>>> import numpy as np
>>> np.set_printoptions(precision=1, suppress=True, linewidth=160)
>>> K = np.loadtxt("a.csv", delimiter=",")
>>> print(K)
[[ -2.   6.   3.   0.]
 [ -7.  14.   7.  -1.]
 [  8. -14.  -7.   2.]
 [  3.  -6.  -3.   1.]]
>>> left, sig, vt = np.linalg.svd(K, full_matrices=False)
>>> print((sig > 1e-8).sum())
3
>>> print(left.shape, sig.shape, vt.shape)
(4, 4) (4,) (4, 4)
>>> print(round(float(np.sqrt((sig ** 2).sum())), 1), np.round(np.linalg.norm(K), 1))
26.7 26.7
>>> print(np.cumsum(sig ** 2) / np.sum(sig ** 2))
[1. 1. 1. 1.]
>>> rng = np.random.default_rng(726)
>>> B = K + rng.integers(-2, 3, (4, 3)) @ rng.integers(-2, 3, (3, 4))
>>> print(B)
[[ -4.   8.  -1.   3.]
 [ -7.  16.   3.  -7.]
 [  0. -17.  -7.   5.]
 [  1. -10.   2.   1.]]
>>> print(np.abs(B - K).sum(axis=1))
[11. 12. 14. 11.]
>>> print(np.round(np.linalg.svd(B - K, compute_uv=False), 1) + 0)
[10.8  8.1  5.7  0. ]
>>> print(np.linalg.matrix_rank(B - K, tol=1e-8))
3
>>> arr = np.loadtxt("w.csv", delimiter=",")
>>> print(arr)
[[ 2.  1.  5. -5. -2. -5.  3.  3. -5.  5.  4.]
 [ 4.  2.  1.  5. -5. -2. -5.  3.  3. -5.  5.]
 [ 5.  4.  2.  1.  5. -5. -2. -5.  3.  3. -5.]
 [-5.  5.  4.  2.  1.  5. -5. -2. -5.  3.  3.]
 [ 3. -5.  5.  4.  2.  1.  5. -5. -2. -5.  3.]
 [ 3.  3. -5.  5.  4.  2.  1.  5. -5. -2. -5.]
 [-5.  3.  3. -5.  5.  4.  2.  1.  5. -5. -2.]
 [-2. -5.  3.  3. -5.  5.  4.  2.  1.  5. -5.]
 [-5. -2. -5.  3.  3. -5.  5.  4.  2.  1.  5.]
 [ 5. -5. -2. -5.  3.  3. -5.  5.  4.  2.  1.]
 [ 1.  5. -5. -2. -5.  3.  3. -5.  5.  4.  2.]]
>>> G = arr.T @ arr
>>> print(np.trace(G), (arr ** 2).sum())
1848.0 1848.0
>>> print(np.linalg.svd(arr, compute_uv=False) ** 2)
[243.6 243.6 228.8 228.8 183.2 183.2 179.4 179.4  70.9  70.9  36. ]
>>> print(np.fft.fft(arr[0]))
[  6.  +0.j   13.  +7.7j   5.3 -6.5j -10.3+11.7j -12.9 -3.6j  12.9 +4.2j  12.9 -4.2j -12.9 +3.6j -10.3-11.7j   5.3 +6.5j  13.  -7.7j]
>>> print(np.allclose(arr @ arr.T, arr.T @ arr))
True
>>> W1 = np.array([[2, -1],
...     [1, 1],
...     [2, 1],
...     [-2, -2],
...     [-2, -2],
...     [0, -2],
...     [3, 1],
...     [2, 3],
...     [1, -2],
...     [0, 2],
...     [3, 2]])
>>> beta = np.array([0, 0])
>>> hid = np.maximum(arr @ W1 + beta, 0)
>>> print((hid > 0).mean(axis=0))
[0.7 0.5]
>>> W2 = np.array([[2, 9, -2], [7, 0, 2]])
>>> print(W1 @ W2)
[[ -3  18  -6]
 [  9   9   0]
 [ 11  18  -2]
 [-18 -18   0]
 [-18 -18   0]
 [-14   0  -4]
 [ 13  27  -4]
 [ 25  18   2]
 [-12   9  -6]
 [ 14   0   4]
 [ 20  27  -2]]
>>> print(hid @ W2)
[[578. 459.  34.]
 [ 49. 189. -40.]
 [  0.   0.   0.]
 [ 63.   0.  18.]
 [ 22.  99. -22.]
 [  0.   0.   0.]
 [ 12.  54. -12.]
 [ 20.  27.  -2.]
 [159.  54.  30.]
 [ 14.  63. -14.]
 [ 42. 189. -42.]]
>>> assert arr == arr.T
Traceback (most recent call last):
  File "<python-input-29>", line 1, in <module>
    assert arr == arr.T
           ^^^^^^^^^^^^
ValueError: The truth value of an array with more than one element is ambiguous. Use a.any() or a.all()
>>> print(np.allclose(arr, arr.T))
False
>>> print(arr @ arr)
[[ 70.  -7.  29. -97. -33.   5. -19. -27. 110.  46. -41.]
 [-41.  70.  -7.  29. -97. -33.   5. -19. -27. 110.  46.]
 [ 46. -41.  70.  -7.  29. -97. -33.   5. -19. -27. 110.]
 [110.  46. -41.  70.  -7.  29. -97. -33.   5. -19. -27.]
 [-27. 110.  46. -41.  70.  -7.  29. -97. -33.   5. -19.]
 [-19. -27. 110.  46. -41.  70.  -7.  29. -97. -33.   5.]
 [  5. -19. -27. 110.  46. -41.  70.  -7.  29. -97. -33.]
 [-33.   5. -19. -27. 110.  46. -41.  70.  -7.  29. -97.]
 [-97. -33.   5. -19. -27. 110.  46. -41.  70.  -7.  29.]
 [ 29. -97. -33.   5. -19. -27. 110.  46. -41.  70.  -7.]
 [ -7.  29. -97. -33.   5. -19. -27. 110.  46. -41.  70.]]
>>> print(np.trace(arr))
22.0
>>> arr.inv()
Traceback (most recent call last):
  File "<python-input-33>", line 1, in <module>
    arr.inv()
    ^^^^^^^
AttributeError: 'numpy.ndarray' object has no attribute 'inv'
>>> print(np.round(np.abs(np.linalg.eigvals(arr)).max(), 1))
15.6
>>> print(np.sort(np.abs(np.linalg.eigvals(arr))))
[ 6.   8.4  8.4 13.4 13.4 13.5 13.5 15.1 15.1 15.6 15.6]
>>> np.linalg.determinant(arr)
Traceback (most recent call last):
  File "<python-input-36>", line 1, in <module>
    np.linalg.determinant(arr)
    ^^^^^^^^^^^^^^^^^^^^^
AttributeError: module 'numpy.linalg' has no attribute 'determinant'
